$ python -q
>>> import numpy as np
>>> np.set_printoptions(precision=2, suppress=True, linewidth=140, floatmode="fixed")
>>> feats = np.array([[1, -2, 4, -8], [1, -1, 1, -1], [1, 0, 0, 0], [1, 1, 1, 1]])
>>> O = feats.astype(float).copy()
>>> for j in range(4):
...     O[:, j] -= O[:, :j] @ (O[:, :j].T @ O[:, j])
...     O[:, j] /= np.linalg.norm(O[:, j])
... 
>>> np.round(O.T @ O, 2) + 0
array([[1.00, 0.00, 0.00, 0.00],
       [0.00, 1.00, 0.00, 0.00],
       [0.00, 0.00, 1.00, 0.00],
       [0.00, 0.00, 0.00, 1.00]])
>>> Y = np.linalg.inv(feats)
>>> np.allclose(Y, feats.T)
False
>>> np.round(feats @ Y, 2) + 0
array([[1.00, 0.00, 0.00, 0.00],
       [0.00, 1.00, 0.00, 0.00],
       [0.00, 0.00, 1.00, 0.00],
       [0.00, 0.00, 0.00, 1.00]])
>>> f = np.array([0, 4, 7, 3])
>>> Y = feats + np.outer(f, np.eye(4)[0])
>>> np.round(np.linalg.det(Y) / np.linalg.det(feats), 2), np.round(1 + np.linalg.solve(feats, f)[0], 2)
(np.float64(8.0), np.float64(8.0))
>>> np.linalg.matrix_rank(Y - feats)
np.int64(1)
>>> print(np.linalg.matrix_rank(np.linalg.inv(Y) - np.linalg.inv(feats), tol=1e-8))
1
>>> G = feats.T @ feats
>>> np.linalg.eigvalsh(G)[::-1]
array([87.99,  4.47,  1.25,  0.29])
>>> G
array([[  4,  -2,   6,  -8],
       [ -2,   6,  -8,  18],
       [  6,  -8,  18, -32],
       [ -8,  18, -32,  66]])
>>> np.linalg.matrix_rank(G)
np.int64(4)
>>> vec = np.array([5, 4, 5, 4])
>>> a = np.maximum(feats @ vec, 0)
>>> a
array([ 0,  2,  5, 18])
>>> np.maximum(feats @ (3 * vec), 0)
array([ 0,  6, 15, 54])
>>> feats * (a > 1e-9)[:, None]
array([[ 0,  0,  0,  0],
       [ 1, -1,  1, -1],
       [ 1,  0,  0,  0],
       [ 1,  1,  1,  1]])
>>> M = np.load("out16.npy")
>>> print(M)
[[ 0.87  0.00  0.00 -0.50]
 [ 0.00  1.00  0.00  0.00]
 [ 0.00  0.00  1.00  0.00]
 [ 0.50  0.00  0.00  0.87]]
>>> np.linalg.eigvals(M)
array([0.87+0.50j, 0.87-0.50j, 1.00+0.00j, 1.00+0.00j])
>>> print(round(float(np.linalg.det(M[::-1])), 2))
1.0
>>> np.round(np.linalg.det(2 * M), 2), np.round(np.linalg.det(M), 2)
(np.float64(16.0), np.float64(1.0))
>>> np.kron(np.eye(2, dtype=int), M)
array([[ 0.87,  0.00,  0.00, -0.50,  0.00,  0.00,  0.00, -0.00],
       [ 0.00,  1.00,  0.00,  0.00,  0.00,  0.00,  0.00,  0.00],
       [ 0.00,  0.00,  1.00,  0.00,  0.00,  0.00,  0.00,  0.00],
       [ 0.50,  0.00,  0.00,  0.87,  0.00,  0.00,  0.00,  0.00],
       [ 0.00,  0.00,  0.00, -0.00,  0.87,  0.00,  0.00, -0.50],
       [ 0.00,  0.00,  0.00,  0.00,  0.00,  1.00,  0.00,  0.00],
       [ 0.00,  0.00,  0.00,  0.00,  0.00,  0.00,  1.00,  0.00],
       [ 0.00,  0.00,  0.00,  0.00,  0.50,  0.00,  0.00,  0.87]])
>>> np.poly(M)
array([ 1.00, -3.73,  5.46, -3.73,  1.00])
>>> round(np.linalg.eigvals(M).sum().real, 2)
np.float64(3.73)
>>> mat = np.loadtxt("m.csv", delimiter=",")
>>> print(mat)
[[ 40.85  60.52   0.03  79.46  39.77  98.49  80.15  78.39]
 [ 39.69  61.45  -1.57  81.42  40.79 100.80  79.93  80.06]
 [ 39.63  59.18  -1.62  80.91  40.24  99.00  81.31  81.17]
 [ 41.27  59.55  -0.13  79.45  40.34  99.65  79.79  79.04]
 [ 38.89  58.77  -0.67  81.03  40.25  98.52  79.53  81.82]
 [ 39.76  62.06  -0.62  79.46  40.78 101.58  79.83  79.78]
 [ 39.43  60.13  -1.14  78.95  40.08  99.94  80.31  79.41]
 [ 40.80  59.48   1.58  81.24  40.03 100.52  79.65  79.76]
 [ 41.41  59.96   0.12  80.85  40.45  99.18  78.69  79.45]
 [ 41.44  60.56   0.78  80.32  39.62 100.42  78.41  80.16]
 [ 40.26  59.81  -0.36  78.49  40.11  98.39  79.64  79.96]
 [ 40.36  61.31  -1.60  79.81  38.00  97.94  80.34  78.99]
 [ 40.88  61.01   0.94  80.59  41.19 100.37  79.95  79.06]
 [ 40.96  61.63  -0.30  81.72  40.57  99.38  80.41  79.74]
 [ 40.86  61.65   0.67  82.35  40.95  99.93  81.16  80.47]
 [ 40.56  60.38   0.42  80.39  41.82  98.81  79.59  77.11]
 [ 40.09  61.03  -0.72  79.64  40.67  99.57  80.11  80.08]
 [ 40.96  59.78   1.04  79.68  40.85 102.78  79.33  80.57]]
>>> Ac = (mat - mat.mean(axis=0)) / mat.std(axis=0)
>>> Ac.std(axis=0)
array([1.00, 1.00, 1.00, 1.00, 1.00, 1.00, 1.00, 1.00])
>>> np.argwhere(np.abs(Ac) > 2)
array([[ 2,  6],
       [ 4,  0],
       [ 4,  7],
       [ 9,  6],
       [11,  4],
       [14,  3],
       [15,  7],
       [17,  5]])
>>> coef = np.linalg.lstsq(np.delete(Ac, 1, axis=1), Ac[:, 1])[0]
>>> np.abs(coef).argmax()
np.int64(4)
>>> Ac = mat - mat.mean(axis=0)
>>> evecs = np.linalg.svd(Ac)[2][:1]
>>> Y = Ac - Ac @ evecs.T @ evecs
>>> round(float(np.linalg.norm(Y) / np.linalg.norm(Ac)), 2)
0.84
>>> np.linalg.norm(Y, axis=1).round(6).argmax()
np.int64(15)
>>> np.round(np.diag(evecs.T @ evecs), 2) + 0
array([0.06, 0.02, 0.24, 0.04, 0.09, 0.52, 0.03, 0.00])
>>> (Ac @ evecs.T).std(axis=0)
array([1.42])
>>> def softmax(z):
...     e = np.exp(z - z.max(axis=-1, keepdims=True))
...     return e / e.sum(axis=-1, keepdims=True)
... 
>>> softmax(M[3] + -2)
array([0.27, 0.17, 0.17, 0.39])
>>> scores = M @ M.T / np.sqrt(4)
>>> softmax(scores)
array([[0.35, 0.22, 0.22, 0.22],
       [0.22, 0.35, 0.22, 0.22],
       [0.22, 0.22, 0.35, 0.22],
       [0.22, 0.22, 0.22, 0.35]])
>>> softmax(scores).round(6).argmax(axis=1)
array([0, 1, 2, 3])
>>> softmax(scores + np.triu(np.full(scores.shape, -np.inf), 1))
array([[1.00, 0.00, 0.00, 0.00],
       [0.38, 0.62, 0.00, 0.00],
       [0.27, 0.27, 0.45, 0.00],
       [0.22, 0.22, 0.22, 0.35]])
>>> F = np.loadtxt("block5.csv", delimiter=",")
>>> F
array([[ -3.00,   8.00,   9.00,  -1.00, -18.00,   8.00,   8.00,  -6.00,  -6.00],
       [ -8.00,  -7.00,  -4.00,  -1.00,  18.00,   6.00,   5.00,   6.00,  -4.00],
       [ -7.00,  -3.00,   0.00,   7.00,  12.00,   1.00,   8.00,   4.00,   2.00],
       [ -3.00,  -8.00,  -5.00,  -4.00, -18.00,   2.00,  -3.00,  -6.00,  -9.00],
       [ -6.00,  -2.00,  -9.00,   4.00,  -3.00,   5.00,   7.00,  -1.00,  -7.00],
       [ -1.00,   0.00,  -3.00,  -3.00, -21.00,   6.00,  -9.00,  -7.00,   5.00],
       [  2.00,  -9.00,   9.00,   4.00, -21.00,  -5.00,  -8.00,  -7.00,   4.00],
       [ -1.00,   9.00,  -4.00,  -8.00,  21.00,  -9.00,   6.00,   7.00,   5.00],
       [  6.00,  -1.00,   9.00,  -6.00, -12.00,   7.00,  -5.00,  -4.00,  -1.00],
       [ -8.00,  -8.00,   0.00,   0.00,   3.00,   4.00,   3.00,   1.00,   1.00]])
>>> # rows and columns are dependent
>>> np.allclose(F[:-1].T @ np.linalg.lstsq(F[:-1].T, F[-1])[0], F[-1])
True
>>> try:
...     np.linalg.inv(F)
... except np.linalg.LinAlgError as e:
...     print(e)
... 
Last 2 dimensions of the array must be square
>>> np.round(F @ np.linalg.pinv(F) @ F, 2) + 0
array([[ -3.00,   8.00,   9.00,  -1.00, -18.00,   8.00,   8.00,  -6.00,  -6.00],
       [ -8.00,  -7.00,  -4.00,  -1.00,  18.00,   6.00,   5.00,   6.00,  -4.00],
       [ -7.00,  -3.00,   0.00,   7.00,  12.00,   1.00,   8.00,   4.00,   2.00],
       [ -3.00,  -8.00,  -5.00,  -4.00, -18.00,   2.00,  -3.00,  -6.00,  -9.00],
       [ -6.00,  -2.00,  -9.00,   4.00,  -3.00,   5.00,   7.00,  -1.00,  -7.00],
       [ -1.00,   0.00,  -3.00,  -3.00, -21.00,   6.00,  -9.00,  -7.00,   5.00],
       [  2.00,  -9.00,   9.00,   4.00, -21.00,  -5.00,  -8.00,  -7.00,   4.00],
       [ -1.00,   9.00,  -4.00,  -8.00,  21.00,  -9.00,   6.00,   7.00,   5.00],
       [  6.00,  -1.00,   9.00,  -6.00, -12.00,   7.00,  -5.00,  -4.00,  -1.00],
       [ -8.00,  -8.00,   0.00,   0.00,   3.00,   4.00,   3.00,   1.00,   1.00]])
>>> left, sig, Vt = np.linalg.svd(F)
>>> evecs = Vt[:(sig > 1e-8).sum()]
>>> rng = np.random.default_rng(58537)
>>> vec = F[6] + 4 * F[9] + rng.integers(2) * np.eye(9)[3]
>>> vec
array([-30.00, -41.00,   9.00,   5.00,  -9.00,  11.00,   4.00,  -3.00,   8.00])
>>> np.round(evecs.T @ evecs, 2) + 0
array([[1.00, 0.00, 0.00, 0.00, 0.00, 0.00, 0.00, 0.00, 0.00],
       [0.00, 1.00, 0.00, 0.00, 0.00, 0.00, 0.00, 0.00, 0.00],
       [0.00, 0.00, 1.00, 0.00, 0.00, 0.00, 0.00, 0.00, 0.00],
       [0.00, 0.00, 0.00, 1.00, 0.00, 0.00, 0.00, 0.00, 0.00],
       [0.00, 0.00, 0.00, 0.00, 0.90, 0.00, 0.00, 0.30, 0.00],
       [0.00, 0.00, 0.00, 0.00, 0.00, 1.00, 0.00, 0.00, 0.00],
       [0.00, 0.00, 0.00, 0.00, 0.00, 0.00, 1.00, 0.00, 0.00],
       [0.00, 0.00, 0.00, 0.00, 0.30, 0.00, 0.00, 0.10, 0.00],
       [0.00, 0.00, 0.00, 0.00, 0.00, 0.00, 0.00, 0.00, 1.00]])
>>> np.allclose(evecs.T @ evecs @ vec, vec)
True
>>> np.linalg.matrix_rank(np.vstack([F, vec]))
np.int64(8)
>>> rk = np.linalg.matrix_rank(F)
>>> print(rk)
8
>>> ns = np.linalg.svd(F)[2][rk:].T
>>> np.round(ns @ ns.T, 2) + 0
array([[ 0.00,  0.00,  0.00,  0.00,  0.00,  0.00,  0.00,  0.00,  0.00],
       [ 0.00,  0.00,  0.00,  0.00,  0.00,  0.00,  0.00,  0.00,  0.00],
       [ 0.00,  0.00,  0.00,  0.00,  0.00,  0.00,  0.00,  0.00,  0.00],
       [ 0.00,  0.00,  0.00,  0.00,  0.00,  0.00,  0.00,  0.00,  0.00],
       [ 0.00,  0.00,  0.00,  0.00,  0.10,  0.00,  0.00, -0.30,  0.00],
       [ 0.00,  0.00,  0.00,  0.00,  0.00,  0.00,  0.00,  0.00,  0.00],
       [ 0.00,  0.00,  0.00,  0.00,  0.00,  0.00,  0.00,  0.00,  0.00],
       [ 0.00,  0.00,  0.00,  0.00, -0.30,  0.00,  0.00,  0.90,  0.00],
       [ 0.00,  0.00,  0.00,  0.00,  0.00,  0.00,  0.00,  0.00,  0.00]])
>>> np.round(ns[:, 0] / ns[np.abs(ns[:, 0]).round(6).argmax(), 0], 2) + 0
array([ 0.00,  0.00,  0.00,  0.00, -0.33,  0.00,  0.00,  1.00,  0.00])
>>> np.round(F @ ns, 2) + 0
array([[0.00],
       [0.00],
       [0.00],
       [0.00],
       [0.00],
       [0.00],
       [0.00],
       [0.00],
       [0.00],
       [0.00]])
>>> ns.shape
(9, 1)
>>> print(np.linalg.matrix_rank(F.T @ F), np.linalg.matrix_rank(F @ F.T))
8 8
>>> W0 = np.loadtxt("case18.csv", delimiter=",")
>>> print(W0)
[[ 0.00  1.00  4.00  2.00 -1.00  2.00 -1.00  3.00  4.00  1.00  0.00 -2.00  4.00]
 [-1.00  0.00  4.00  1.00  1.00 -1.00  0.00  0.00 -1.00  1.00  1.00  1.00  2.00]
 [-4.00 -4.00  0.00 -1.00  4.00  1.00  1.00  1.00  4.00  4.00  1.00  0.00 -1.00]
 [-2.00 -1.00  1.00  0.00 -2.00 -3.00  3.00  4.00  3.00  0.00  2.00 -2.00  4.00]
 [ 1.00 -1.00 -4.00  2.00  0.00  1.00 -2.00  0.00  1.00 -2.00 -1.00  4.00  0.00]
 [-2.00  1.00 -1.00  3.00 -1.00  0.00 -2.00  2.00 -3.00  0.00  0.00  0.00  1.00]
 [ 1.00  0.00 -1.00 -3.00  2.00  2.00  0.00  0.00 -1.00 -3.00 -1.00  1.00  0.00]
 [-3.00  0.00 -1.00 -4.00  0.00 -2.00  0.00  0.00 -2.00  1.00  3.00  2.00 -4.00]
 [-4.00  1.00 -4.00 -3.00 -1.00  3.00  1.00  2.00  0.00 -2.00  1.00  4.00 -2.00]
 [-1.00 -1.00 -4.00  0.00  2.00  0.00  3.00 -1.00  2.00  0.00  1.00  1.00  1.00]
 [ 0.00 -1.00 -1.00 -2.00  1.00  0.00  1.00 -3.00 -1.00 -1.00  0.00  0.00  0.00]
 [ 2.00 -1.00  0.00  2.00 -4.00  0.00 -1.00 -2.00 -4.00 -1.00  0.00  0.00  2.00]
 [-4.00 -2.00  1.00 -4.00  0.00 -1.00  0.00  4.00  2.00 -1.00  0.00 -2.00  0.00]]
>>> # rows and columns are dependent
>>> vec = np.array([3, -2, 1, 3, -2, 2, -1, -1, 0, 2, 2, -2, -2])
>>> vec @ W0 @ vec
np.float64(0.0)
>>> round(float(np.linalg.det(W0)), 2)
0.0
>>> O = np.linalg.solve(np.eye(13) - W0, np.eye(13) + W0)
>>> round(np.linalg.det(O), 2)
np.float64(1.0)
>>> Y = W0 + rng.integers(-2, 3, (13, 12)) @ rng.integers(-2, 3, (12, 13))
>>> Y
array([[  7.00,  16.00,   4.00,  16.00,   4.00,  -2.00,  -9.00,   6.00,   7.00, -12.00,   8.00,  -4.00,   2.00],
       [  2.00,   4.00,   8.00,  -6.00,   8.00,  -1.00,   1.00,  16.00,  11.00,   3.00,   5.00,   5.00,  19.00],
       [  4.00,  -1.00,  -2.00,  -3.00,   0.00,   8.00,   0.00,  -4.00,  17.00,  10.00,   5.00,   7.00,  12.00],
       [-13.00,  -9.00,   5.00,   8.00, -10.00, -12.00,   2.00,  -4.00,  -8.00,   9.00, -11.00,   7.00,   0.00],
       [ -2.00, -17.00,  -8.00,  -5.00,  -5.00,  -7.00,   2.00,   2.00,  -3.00,  -5.00,  -6.00,   6.00,  -6.00],
       [  0.00,   3.00,  -1.00,   2.00,  11.00,  -2.00,   4.00,   8.00,   5.00,  -6.00,   6.00,   3.00,  11.00],
       [ -5.00,  -1.00,  -4.00,  -9.00,   9.00,  -4.00,   2.00,  -8.00,   6.00,  -6.00,  -2.00,  -2.00,   1.00],
       [ -6.00,  -5.00,  -3.00,  -7.00,  -3.00,  -8.00,   5.00,  13.00,  -2.00,   3.00,  -4.00,  10.00,   2.00],
       [ -4.00,  14.00,  -7.00,   3.00,   3.00,   3.00,  -2.00,   7.00,   9.00,  -5.00,  -5.00,  -1.00,   6.00],
       [ -6.00,   3.00,  -1.00,   1.00,   3.00,   0.00,  -6.00, -16.00,   7.00,   5.00,  -5.00,  -1.00,   4.00],
       [-21.00,  -4.00,  -6.00,  -8.00,   8.00, -10.00,   6.00,  -7.00,  -4.00,  -2.00,  -8.00,  -9.00, -12.00],
       [ -4.00,   4.00,  -8.00,  -2.00,   3.00,  10.00,   3.00,  -8.00,   7.00,   2.00, -17.00,   3.00,  17.00],
       [ -4.00,  -8.00,   6.00,  -2.00, -19.00,  -9.00,  -7.00,  -9.00,  -8.00,  11.00,   1.00,  -9.00, -12.00]])
>>> np.round(np.linalg.svd(Y - W0, compute_uv=False), 2) + 0
array([59.24, 41.43, 35.96, 34.33, 23.78, 17.86, 15.37, 12.97,  7.51,  5.28,  2.12,  0.54,  0.00])
>>> np.linalg.matrix_rank(Y - W0, tol=1e-8)
np.int64(12)
>>> O, evecs = np.linalg.qr(Y[:, :7])[0], np.linalg.qr(Y[:, 7:])[0]
>>> sig = np.linalg.svd(O.T @ evecs, compute_uv=False)
>>> print((sig > 0.9).sum())
3
>>> f = np.array([5, 3])
>>> np.correlate(W0[7], W0[9], "full")
array([ -3.00,  -3.00,  -4.00,  -5.00, -11.00,  -3.00, -13.00,  -9.00,  -7.00, -17.00,  14.00,  -5.00,   4.00,  15.00,   0.00,  16.00,
        -3.00,  14.00,   2.00,   2.00, -19.00, -12.00,  11.00,   2.00,   4.00])
>>> print(np.polyval(f, W0[7]))
[-12.00   3.00  -2.00 -17.00   3.00  -7.00   3.00   3.00  -7.00   8.00  18.00  13.00 -17.00]
>>> print(np.cross(W0[7, :3], W0[9, :3]))
[ -1.00 -11.00   3.00]
>>> E = np.load("a.npy")
>>> E
array([[24, 18, 12, 24,  6,  6, 27,  0, 18, 21],
       [ 8,  6,  4,  8,  2,  2,  9,  0,  6,  7],
       [24, 18, 12, 24,  6,  6, 27,  0, 18, 21],
       [16, 12,  8, 16,  4,  4, 18,  0, 12, 14],
       [24, 18, 12, 24,  6,  6, 27,  0, 18, 21],
       [16, 12,  8, 16,  4,  4, 18,  0, 12, 14],
       [16, 12,  8, 16,  4,  4, 18,  0, 12, 14],
       [24, 18, 12, 24,  6,  6, 27,  0, 18, 21],
       [24, 18, 12, 24,  6,  6, 27,  0, 18, 21],
       [ 8,  6,  4,  8,  2,  2,  9,  0,  6,  7],
       [24, 18, 12, 24,  6,  6, 27,  0, 18, 21]])
>>> O, evecs = np.linalg.qr(feats[:, :1])[0], np.linalg.qr(feats[:, 1:])[0]
>>> sig = np.linalg.svd(O.T @ evecs, compute_uv=False)
>>> np.degrees(np.arccos(sig.clip(0, 1)))
array([30.00])
>>> (sig > 0.9).sum()
np.int64(0)
